% python3 -q
>>> import numpy as np
>>> np.set_printoptions(precision=1, suppress=True, linewidth=120)
>>> M = np.array([[0, 1, -2, -2, 4, -4, 0],
...     [0, 0, 0, 3, -4, 1, 4],
...     [0, 0, 0, -2, 0, -1, 0],
...     [0, 0, 0, 0, 3, -1, 1],
...     [0, 0, 0, 0, 0, 4, -3],
...     [0, 0, 0, 0, 0, 0, -5],
...     [0, 0, 0, 0, 0, 0, 0]])
>>> M
array([[ 0,  1, -2, -2,  4, -4,  0],
       [ 0,  0,  0,  3, -4,  1,  4],
       [ 0,  0,  0, -2,  0, -1,  0],
       [ 0,  0,  0,  0,  3, -1,  1],
       [ 0,  0,  0,  0,  0,  4, -3],
       [ 0,  0,  0,  0,  0,  0, -5],
       [ 0,  0,  0,  0,  0,  0,  0]])
>>> T = np.stack([M, 4 * M, M[::-1]])
>>> np.linalg.norm(T, axis=(1, 2))
array([12.2, 48.8, 12.2])
>>> np.einsum("bij,cij->bc", T, T)
array([[ 149,  596,  -37],
       [ 596, 2384, -148],
       [ -37, -148,  149]])
>>> print(np.linalg.det(T))
[0. 0. 0.]
>>> r0 = np.array([2, -2])
>>> np.correlate(M[4], M[6], "full")
array([0, 0, 0, 0, 0, 0, 0, 0, 0, 0, 0, 0, 0])
>>> np.convolve(M[4], r0)
array([  0,   0,   0,   0,   0,   8, -14,   6])
>>> rng = np.random.default_rng(2726)
>>> Y = M + rng.integers(-2, 3, (7, 5)) @ rng.integers(-2, 3, (5, 7))
>>> Y
array([[  6,  -1,  -7,  -4,  -1,  -1,   5],
       [ -1,  -2,   5,   8,  -2,  -2,   1],
       [  7,   0,  -4,  -7,  -7,   2,   6],
       [  7,  -6,  -2,   3,   4,   4,   1],
       [ -4,   4,   3,   2,  -3,  -2,  -2],
       [ 11,  -6,  -5,  -1,  -2,   8,  -2],
       [-12,   4,  -1,  -2,   5,  -4,  -3]])
>>> np.linalg.matrix_rank(Y - M, tol=1e-8)
np.int64(5)
>>> np.round(np.linalg.svd(Y - M, compute_uv=False), 1) + 0
array([28.2, 13.4,  9.5,  3.1,  1.2,  0. ,  0. ])
>>> np.abs(Y - M).sum(axis=1)
array([28, 21, 32, 24, 23, 36, 31])
>>> X = np.load("dump.npy")
>>> X.round(1) + 0
array([[-0.2,  0.3,  0.6, -0.2,  0.1, -0.1],
       [-0.3, -0.4,  0. , -0.4, -0.3,  0.6],
       [-0.4, -0.2,  0. , -0.3, -0.3, -0.3],
       [-0.3,  0.7, -0.1, -0.1, -0.5,  0. ],
       [-0.6, -0.3,  0.2,  0.5,  0. , -0.3],
       [ 0.1, -0.1, -0.4, -0.4, -0.1, -0.6],
       [ 0.3, -0.1, -0.1,  0.5, -0.7,  0. ],
       [-0.4,  0.2, -0.7,  0.2,  0.3,  0.2]])
>>> # keeps lengths
>>> print(np.linalg.norm(X, axis=0))
[1. 1. 1. 1. 1. 1.]
>>> round(float(X[:, 4] @ X[:, 1]), 1)
-0.0
>>> np.round(X @ X.T, 1) + 0
array([[ 0.5, -0.1,  0.1,  0.3,  0.1, -0.2, -0.3, -0.3],
       [-0.1,  0.9,  0.2,  0. , -0.1, -0.2,  0. ,  0. ],
       [ 0.1,  0.2,  0.5,  0.1,  0.2,  0.4,  0. , -0.1],
       [ 0.3,  0. ,  0.1,  0.8, -0.1,  0. ,  0.2,  0.2],
       [ 0.1, -0.1,  0.2, -0.1,  0.9, -0.1,  0.1,  0.1],
       [-0.2, -0.2,  0.4,  0. , -0.1,  0.7,  0. ,  0. ],
       [-0.3,  0. ,  0. ,  0.2,  0.1,  0. ,  0.8, -0.2],
       [-0.3,  0. , -0.1,  0.2,  0.1,  0. , -0.2,  0.8]])
>>> np.round(X.T @ X, 1) + 0
array([[1., 0., 0., 0., 0., 0.],
       [0., 1., 0., 0., 0., 0.],
       [0., 0., 1., 0., 0., 0.],
       [0., 0., 0., 1., 0., 0.],
       [0., 0., 0., 0., 1., 0.],
       [0., 0., 0., 0., 0., 1.]])
>>> np.round(X.reshape(2, -1), 1) + 0
array([[-0.2,  0.3,  0.6, -0.2,  0.1, -0.1, -0.3, -0.4,  0. , -0.4, -0.3,  0.6, -0.4, -0.2,  0. , -0.3, -0.3, -0.3,
        -0.3,  0.7, -0.1, -0.1, -0.5,  0. ],
       [-0.6, -0.3,  0.2,  0.5,  0. , -0.3,  0.1, -0.1, -0.4, -0.4, -0.1, -0.6,  0.3, -0.1, -0.1,  0.5, -0.7,  0. ,
        -0.4,  0.2, -0.7,  0.2,  0.3,  0.2]])
>>> T = X.reshape(8, 2, -1)
>>> print(np.swapaxes(T, 1, 2)[0])
[[-0.2 -0.2]
 [ 0.3  0.1]
 [ 0.6 -0.1]]
>>> T[:, 0].round(1) + 0
array([[-0.2,  0.3,  0.6],
       [-0.3, -0.4,  0. ],
       [-0.4, -0.2,  0. ],
       [-0.3,  0.7, -0.1],
       [-0.6, -0.3,  0.2],
       [ 0.1, -0.1, -0.4],
       [ 0.3, -0.1, -0.1],
       [-0.4,  0.2, -0.7]])
>>> T.shape
(8, 2, 3)
>>> np.round(np.einsum("ihd,ihd->ih", T, T), 1) + 0
array([[0.5, 0. ],
       [0.3, 0.6],
       [0.2, 0.3],
       [0.6, 0.2],
       [0.5, 0.4],
       [0.2, 0.5],
       [0.1, 0.7],
       [0.7, 0.2]])
